% python3 -q
>>> import numpy as np
>>> from numpy import linalg as LA
>>> np.set_printoptions(precision=1, suppress=True, linewidth=160)
>>> m1 = 4 * np.eye(2) + np.ones((2, 2))
>>> print(m1)
[[5. 1.]
 [1. 5.]]
>>> # symmetric
>>> u = np.array([0, 2])
>>> np.array([np.convolve(row, u, "same") for row in m1])
array([[ 0., 10.],
       [ 0.,  2.]])
>>> Y = m1[0, 0] * m1[1:] - np.outer(m1[1:, 0], m1[0])
>>> Y
array([[ 0., 24.]])
>>> LA.matrix_rank(Y), LA.matrix_rank(m1)
(np.int64(1), np.int64(2))
>>> np.flatnonzero(~Y.round(6).any(axis=1))
array([], dtype=int64)
>>> Uu, sig, Vt = LA.svd(m1, full_matrices=False)
>>> np.abs(Vt[0])
array([0.7, 0.7])
>>> sig
array([6., 4.])
>>> np.cumsum(sig ** 2) / np.sum(sig ** 2)
array([0.7, 1. ])
>>> np.allclose(Uu * sig @ Vt, m1)
True
>>> np.round(Uu.T @ m1 @ Vt.T, 1) + 0
array([[6., 0.],
       [0., 4.]])
>>> arr = np.load("run16.npy")
>>> print(arr.round(1) + 0)
[[-0.8  0.5 -0.2]
 [-0.4 -0.5  0.2]
 [ 0.4  0.6 -0.2]
 [ 0.  -0.4 -0.9]]
>>> # keeps lengths
>>> np.round(arr @ arr.T, 1) + 0
array([[ 1. ,  0. ,  0. ,  0. ],
       [ 0. ,  0.5, -0.5,  0. ],
       [ 0. , -0.5,  0.5,  0. ],
       [ 0. ,  0. ,  0. ,  1. ]])
>>> LA.svd(arr, compute_uv=False)
array([1., 1., 1.])
>>> x = np.array([-2, 1, 1])
>>> target = arr @ x
>>> np.round(LA.pinv(arr) @ arr, 1) + 0
array([[1., 0., 0.],
       [0., 1., 0.],
       [0., 0., 1.]])
>>> print(LA.solve(arr.T @ arr, arr.T @ target))
[-2.  1.  1.]
>>> target
array([ 1.9,  0.4, -0.4, -1.4])
>>> rng = np.random.default_rng(8205)
>>> target = target + 0.3 * rng.normal(size=4)
>>> print(target)
[ 2.1  0.4 -0.4 -1.4]
>>> coef, *_ = LA.lstsq(arr, target)
>>> coef
array([-2.1,  1.1,  1. ])
>>> np.round(arr.T @ (target - arr @ coef), 1) + 0
array([0., 0., 0.])
>>> hat = arr @ LA.solve(arr.T @ arr, arr.T)
>>> np.round(LA.eigvalsh(hat), 1) + 0
array([0., 1., 1., 1.])
>>> hat.round(1) + 0
array([[ 1. ,  0. ,  0. ,  0. ],
       [ 0. ,  0.5, -0.5,  0. ],
       [ 0. , -0.5,  0.5,  0. ],
       [ 0. ,  0. ,  0. ,  1. ]])
